$ python -q
>>> import numpy as np
>>> from numpy import linalg as LA
>>> np.set_printoptions(precision=2, suppress=True, linewidth=100)
>>> rd = lambda a: np.round(a, 2) + 0
>>> arr = np.array([[4.0, 1.0, 0.0, 1.0, 0.0, 2.0],
...     [1.0, 4.0, 0.0, 1.0, 0.0, 2.0],
...     [0.0, 0.0, 3.0, 0.0, 0.0, 0.0],
...     [1.0, 1.0, 0.0, 4.0, 0.0, 2.0],
...     [0.0, 0.0, 0.0, 0.0, 3.0, 0.0],
...     [2.0, 2.0, 0.0, 2.0, 0.0, 7.0]])
>>> Q, R = LA.qr(arr)
>>> np.allclose(R.T @ R, arr.T @ arr)
True
>>> rd(np.trace(Q @ Q.T))
np.float64(6.0)
>>> rd(Q.T @ Q)
array([[1., 0., 0., 0., 0., 0.],
       [0., 1., 0., 0., 0., 0.],
       [0., 0., 1., 0., 0., 0.],
       [0., 0., 0., 1., 0., 0.],
       [0., 0., 0., 0., 1., 0.],
       [0., 0., 0., 0., 0., 1.]])
>>> rd(abs(R[0, 0])), rd(LA.norm(arr[:, 0]))
(np.float64(4.69), np.float64(4.69))
>>> Q.shape, R.shape
((6, 6), (6, 6))
>>> print(rd(np.abs(np.diag(R))))
[4.69 3.78 3.   3.51 3.   4.33]
>>> rd(Q @ R)
array([[4., 1., 0., 1., 0., 2.],
       [1., 4., 0., 1., 0., 2.],
       [0., 0., 3., 0., 0., 0.],
       [1., 1., 0., 4., 0., 2.],
       [0., 0., 0., 0., 3., 0.],
       [2., 2., 0., 2., 0., 7.]])
>>> print(arr @ arr)
[[22. 13.  0. 13.  0. 26.]
 [13. 22.  0. 13.  0. 26.]
 [ 0.  0.  9.  0.  0.  0.]
 [13. 13.  0. 22.  0. 26.]
 [ 0.  0.  0.  0.  9.  0.]
 [26. 26.  0. 26.  0. 61.]]
>>> np.flatnonzero(LA.matrix_power((arr != 0) + (arr.T != 0) + np.eye(6), 6)[1])
array([0, 1, 3, 5])
>>> K = np.load("run11.npy")
>>> print(K)
[[0.2  0.6  0.2  0.  ]
 [0.38 0.38 0.12 0.12]
 [0.   0.   0.4  0.6 ]
 [0.   0.   0.5  0.5 ]]
>>> rng = np.random.default_rng(5495)
>>> lab = rng.permutation(4)
>>> lab
array([2, 3, 0, 1])
>>> M2 = K[lab][:, lab]
>>> np.trace(M2)
np.float64(1.48)
>>> np.allclose(M2, K)
False
>>> print(rd(LA.det(K)))
0.02
>>> np.trace(K)
np.float64(1.48)
>>> K.sum(axis=1)
array([1., 1., 1., 1.])
>>> K @ np.ones(4)
array([1., 1., 1., 1.])
>>> pr = np.eye(4)[1]
>>> for _ in range(5):
...     pr = pr @ K
...     print(pr.round(2))
... 
[0.38 0.38 0.12 0.12]
[0.22 0.37 0.23 0.18]
[0.19 0.27 0.27 0.27]
[0.14 0.22 0.31 0.33]
[0.11 0.17 0.34 0.38]
>>> ev, vecs = LA.eig(K)
>>> rd(np.sort(LA.eigvals(LA.inv(K))))
array([-10.  ,  -5.1 ,   1.  ,   1.29])
>>> rd(K @ vecs[:, 0] - ev[0] * vecs[:, 0])
array([0., 0., 0., 0.])
>>> print(rd(np.prod(ev)))
0.02
>>> J = np.loadtxt("x.csv", delimiter=",")
>>> print(J)
[[ 4.  2.  0.  0.  4.  7.  5.  9.  3.]
 [ 5.  2.  2.  1.  7.  9.  3.  1.  8.]
 [ 4.  4.  2.  4.  7.  9.  0.  9.  2.]
 [ 4.  0.  1.  3.  7.  8.  8.  3.  3.]
 [ 0.  0.  0.  0. -2.  0.  1.  1.  1.]
 [ 0.  0.  0.  0.  1.  2.  1.  2.  2.]
 [ 0.  0.  0.  0. -2.  2. -1.  0. -1.]
 [ 0.  0.  0.  0.  0. -2.  1.  0. -2.]
 [ 0.  0.  0.  0. -1.  0.  1. -2.  1.]]
>>> x0 = np.array([3, -1, 2, -2, 1, 3, -2, 0, 0])
>>> J @ (2 * x0)
array([ 50.,  86.,  76.,  46.,  -8.,  10.,  12., -16.,  -6.])
>>> np.einsum("ij,j->i", J, x0)
array([25., 43., 38., 23., -4.,  5.,  6., -8., -3.])
>>> J @ np.eye(9)[1]
array([2., 2., 4., 0., 0., 0., 0., 0., 0.])
>>> print((J * x0).sum(axis=1))
[25. 43. 38. 23. -4.  5.  6. -8. -3.]
>>> M2 = J / LA.norm(J, axis=1, keepdims=True)
>>> cov = M2 @ M2.T
>>> rd(np.degrees(np.arccos(np.clip(cov[2, 7], -1, 1))))
np.float64(116.67)
>>> (cov - 2 * np.eye(9)).round(6).argmax(axis=1)
array([5, 3, 0, 1, 5, 0, 4, 4, 4])
>>> np.argwhere(np.triu(np.abs(cov) > 0.95, 1))
array([], shape=(0, 2), dtype=int64)
>>> (np.abs(cov) > 0.9).astype(int)
array([[1, 0, 0, 0, 0, 0, 0, 0, 0],
       [0, 1, 0, 0, 0, 0, 0, 0, 0],
       [0, 0, 1, 0, 0, 0, 0, 0, 0],
       [0, 0, 0, 1, 0, 0, 0, 0, 0],
       [0, 0, 0, 0, 1, 0, 0, 0, 0],
       [0, 0, 0, 0, 0, 1, 0, 0, 0],
       [0, 0, 0, 0, 0, 0, 1, 0, 0],
       [0, 0, 0, 0, 0, 0, 0, 1, 0],
       [0, 0, 0, 0, 0, 0, 0, 0, 1]])
>>> feats = np.loadtxt("out3.csv", delimiter=",")
>>> rd(feats)
array([[-0.22,  0.56,  0.14,  0.21, -0.63, -0.22, -0.32, -0.11,  0.13],
       [-0.2 , -0.08,  0.48,  0.11,  0.31, -0.54,  0.  , -0.39, -0.41],
       [-0.22, -0.16, -0.06,  0.42,  0.16, -0.06,  0.27, -0.36,  0.72],
       [-0.34,  0.23, -0.25, -0.69,  0.08,  0.1 ,  0.05, -0.52,  0.04],
       [ 0.06, -0.1 ,  0.43, -0.1 , -0.48,  0.25,  0.68, -0.12, -0.1 ],
       [ 0.39, -0.43, -0.44,  0.05, -0.41, -0.27, -0.1 , -0.44, -0.15],
       [-0.76, -0.35, -0.3 ,  0.11, -0.21, -0.04,  0.09,  0.28, -0.26],
       [ 0.  ,  0.34, -0.26,  0.51,  0.16,  0.47,  0.12, -0.31, -0.44],
       [-0.14, -0.4 ,  0.37,  0.01, -0.08,  0.54, -0.57, -0.25,  0.04]])
>>> W = np.array([[0, 1, 3, 2, 3],
...     [2, -2, -3, 2, 1],
...     [-1, 1, -3, 0, 0],
...     [-1, -3, -1, 2, -3],
...     [3, 1, -2, -1, 0],
...     [3, 1, 1, 0, 2],
...     [3, 0, -2, -3, -2],
...     [-3, 1, 3, 2, -2],
...     [0, 1, 0, 3, 2]])
>>> b = np.array([-1, 2, -3, -2, 1])
>>> hid = np.maximum(feats @ W + b, 0)
>>> rd((hid > 0).mean(axis=0))
array([0.44, 0.78, 0.11, 0.11, 0.78])
>>> Z = np.array([[-2, 9], [5, 4], [-2, -4], [2, -5], [-1, -8]])
>>> W @ Z
array([[  0, -42],
       [ -5,   4],
       [ 13,   7],
       [ -4,  -3],
       [  1,  44],
       [ -5,  11],
       [ -6,  66],
       [ 11, -29],
       [  9, -27]])
>>> (hid @ Z).round(6).argmax(axis=1)
array([0, 0, 1, 1, 0, 0, 0, 1, 0])
>>> mat = np.load("test19.npy")
>>> print(mat)
[[  1  -3   3   4   0   5   4   3   4   3]
 [  1  -3   2   5   0   4   3   5   1   4]
 [  5 -15   5   3   0   1   5   3   2   4]
 [  3  -9   1   3   1   1   1   4   3   0]
 [  5 -15   3   5   0   0   5   1   0   4]
 [  5 -15   5   3   4   5   2   1   0   0]
 [  3  -9   0   0   1   2   1   1   1   1]
 [  3  -9   4   5   3   3   4   1   0   0]
 [  0   0   4   0   2   0   5   4   0   5]]
>>> f, g = mat[6], mat[1]
>>> f @ f
np.int64(99)
>>> pr = (f @ g) / (f @ f) * f
>>> rd((g - pr) @ f)
np.float64(0.0)
>>> M2 = mat / np.sqrt((mat ** 2).mean(axis=1, keepdims=True))
>>> LA.matrix_rank(mat - mat.mean(axis=1, keepdims=True))
np.int64(9)
>>> rd(LA.norm(M2, axis=1))
array([3.16, 3.16, 3.16, 3.16, 3.16, 3.16, 3.16, 3.16, 3.16])
>>> X = np.load("case0.npy")
>>> print(X)
[[-0.97  0.39 -0.94 -0.27  0.95  0.88]
 [-0.98  0.76 -0.95 -0.12  0.99  0.04]
 [-0.95  0.41 -0.91 -0.22  0.94  0.76]
 [ 0.38 -0.82  0.04 -0.31 -0.94  0.99]
 [-0.5   0.69 -0.25  0.18  0.89 -0.92]
 [ 0.48 -0.29  0.36  0.   -0.62  0.2 ]
 [ 0.54 -0.39  0.41 -0.02 -0.73  0.37]
 [ 0.98 -0.2   0.97  0.38 -0.94 -0.98]
 [-0.49 -0.77 -0.64 -0.43 -0.76  1.  ]
 [ 0.58  0.2   0.56  0.2  -0.16 -0.86]
 [-0.71  0.73 -0.49  0.14  0.94 -0.89]
 [ 0.11 -0.44 -0.03 -0.14 -0.59  0.81]
 [ 0.91 -1.    0.48 -0.63 -1.    1.  ]
 [-0.92  0.79 -0.8   0.06  0.98 -0.79]
 [-0.93  0.83 -0.82  0.08  0.99 -0.85]
 [ 0.7  -0.51  0.55 -0.02 -0.86  0.45]
 [-0.46 -0.06 -0.43 -0.12  0.24  0.63]]
>>> x0 = np.array([-2, -3, 2, 2, -1, 2])
>>> rhs = X @ x0
>>> rd(LA.solve(X.T @ X, X.T @ rhs))
array([-2., -3.,  2.,  2., -1.,  2.])
>>> print(rd(LA.pinv(X) @ X))
[[1. 0. 0. 0. 0. 0.]
 [0. 1. 0. 0. 0. 0.]
 [0. 0. 1. 0. 0. 0.]
 [0. 0. 0. 1. 0. 0.]
 [0. 0. 0. 0. 1. 0.]
 [0. 0. 0. 0. 0. 1.]]
>>> rhs = rhs + 0.3 * rng.normal(size=17)
>>> rd(rhs)
array([-0.71, -3.41, -0.84,  4.02, -3.49,  1.59,  2.19,  0.58,  4.09, -1.43, -4.68,  3.06,  3.66,
       -4.48, -4.5 ,  2.86,  0.62])
>>> b, *_ = LA.lstsq(X, rhs)
>>> b.round()
array([-2., -2.,  2.,  2., -2.,  2.])
>>> rd(X.T @ (rhs - X @ b))
array([0., 0., 0., 0., 0., 0.])
>>> [round(float(LA.norm(LA.solve(X.T @ X + lam * np.eye(6), X.T @ rhs))), 2) for lam in (0, 1, 10, 100)]
[4.95, 2.5, 1.76, 0.51]
>>> cov = np.cov(X, rowvar=False)
>>> rd(X.std(axis=0))
array([0.72, 0.61, 0.61, 0.24, 0.83, 0.78])
>>> rd(np.corrcoef(X[:, 1], X[:, 2])[0, 1])
np.float64(-0.61)
>>> rd(LA.eigvalsh(cov)[::-1])
array([1.94, 0.77, 0.05, 0.02, 0.  , 0.  ])
>>> np.median(X, axis=0)
array([-0.46, -0.06, -0.25, -0.02, -0.16,  0.37])
>>> np.argwhere(np.triu(np.abs(np.corrcoef(X.T)) > 0.8, 1))
array([[0, 2],
       [0, 4],
       [1, 4],
       [2, 4],
       [3, 5]])
>>> print(np.argsort(-X.std(axis=0).round(6), kind="stable"))
[4 5 0 2 1 3]
>>> rd(np.corrcoef(X.T))
array([[ 1.  , -0.74,  0.98,  0.04, -0.89,  0.1 ],
       [-0.74,  1.  , -0.61,  0.54,  0.94, -0.67],
       [ 0.98, -0.61,  1.  ,  0.24, -0.81, -0.08],
       [ 0.04,  0.54,  0.24,  1.  ,  0.24, -0.87],
       [-0.89,  0.94, -0.81,  0.24,  1.  , -0.4 ],
       [ 0.1 , -0.67, -0.08, -0.87, -0.4 ,  1.  ]])
>>> M2 = np.c_[X[:, :1] @ np.array([[1]]), np.array([5, 4, -4, 1, 0, 2, 1, -3, 2, -2, -5, 4, 5, -2, 1, 4, -3])]
>>> M2
array([[-0.97,  5.  ],
       [-0.98,  4.  ],
       [-0.95, -4.  ],
       [ 0.38,  1.  ],
       [-0.5 ,  0.  ],
       [ 0.48,  2.  ],
       [ 0.54,  1.  ],
       [ 0.98, -3.  ],
       [-0.49,  2.  ],
       [ 0.58, -2.  ],
       [-0.71, -5.  ],
       [ 0.11,  4.  ],
       [ 0.91,  5.  ],
       [-0.92, -2.  ],
       [-0.93,  1.  ],
       [ 0.7 ,  4.  ],
       [-0.46, -3.  ]])
>>> print(LA.matrix_rank(np.c_[X, M2]))
7
>>> print(rd(LA.norm(M2 - X @ LA.lstsq(X, M2)[0], axis=0)))
[0.   9.13]
>>> x0 = np.array([-2, -1, -1, -1, 1, 1, -2, -1, -1, -1])
>>> LA.norm(mat @ x0) <= LA.norm(mat, 2) * LA.norm(x0) + 1e-9
np.True_
>>> np.einsum("ij,j->i", mat, x0)
array([-19, -18, -21,  -8, -18,   1,   1,  -9, -21])
>>> (mat @ x0).argmax()
np.int64(5)
>>> W0 = np.load("layer13.npy")
>>> W0
array([[ 1.,  0.,  0.,  0.],
       [ 0., -9.,  2., -1.],
       [ 0.,  8., -5., -6.],
       [ 0., -8.,  7.,  2.]])
>>> cov = W0.T @ W0
>>> print(rd(LA.svd(W0, compute_uv=False) ** 2))
[293.65  27.12   7.23   1.  ]
>>> print(np.diag(cov))
[  1. 209.  78.  41.]
>>> LA.matrix_rank(cov)
np.int64(4)
>>> np.trace(cov), (W0 ** 2).sum()
(np.float64(329.0), np.float64(329.0))
>>> E = np.load("w.npy")
>>> E
array([[-0.1, -0.6,  1. ,  0.1],
       [-0.1,  0.4, -5. , -0.1],
       [-0.7,  0.6, -3. ,  1.2],
       [-0.7, -0.7, -3.5,  0. ],
       [ 0.2,  0.1,  3.5, -0.4],
       [ 0.3,  1.2,  4. , -0.8]])
>>> proj = E @ LA.solve(E.T @ E, E.T)
>>> print(rd((np.eye(6) - proj) @ E))
[[0. 0. 0. 0.]
 [0. 0. 0. 0.]
 [0. 0. 0. 0.]
 [0. 0. 0. 0.]
 [0. 0. 0. 0.]
 [0. 0. 0. 0.]]
>>> rd(LA.eigvalsh(proj))
array([0., 0., 1., 1., 1., 1.])
>>> np.allclose(proj @ proj, proj)
True
>>> rd(proj @ E[:, 3])
array([ 0.1, -0.1,  1.2,  0. , -0.4, -0.8])
>>> rd(np.diff(E, axis=0))
array([[ 0. ,  1. , -6. , -0.2],
       [-0.6,  0.2,  2. ,  1.3],
       [ 0. , -1.3, -0.5, -1.2],
       [ 0.9,  0.8,  7. , -0.4],
       [ 0.1,  1.1,  0.5, -0.4]])
>>> np.count_nonzero(E)
np.int64(23)
>>> print(rd(LA.svd(E, compute_uv=False)))
[8.78 1.64 1.28 0.56]
>>> print(rd(E - E[0]))
[[ 0.   0.   0.   0. ]
 [ 0.   1.  -6.  -0.2]
 [-0.6  1.2 -4.   1.1]
 [-0.6 -0.1 -4.5 -0.1]
 [ 0.3  0.7  2.5 -0.5]
 [ 0.4  1.8  3.  -0.9]]
>>> rd(E.sum(axis=1))
array([ 0.4, -4.8, -1.9, -4.9,  3.4,  4.7])
>>> rd(E.mean(axis=0))
array([-0.18,  0.17, -0.5 ,  0.  ])
>>> print(LA.matrix_rank(E))
4
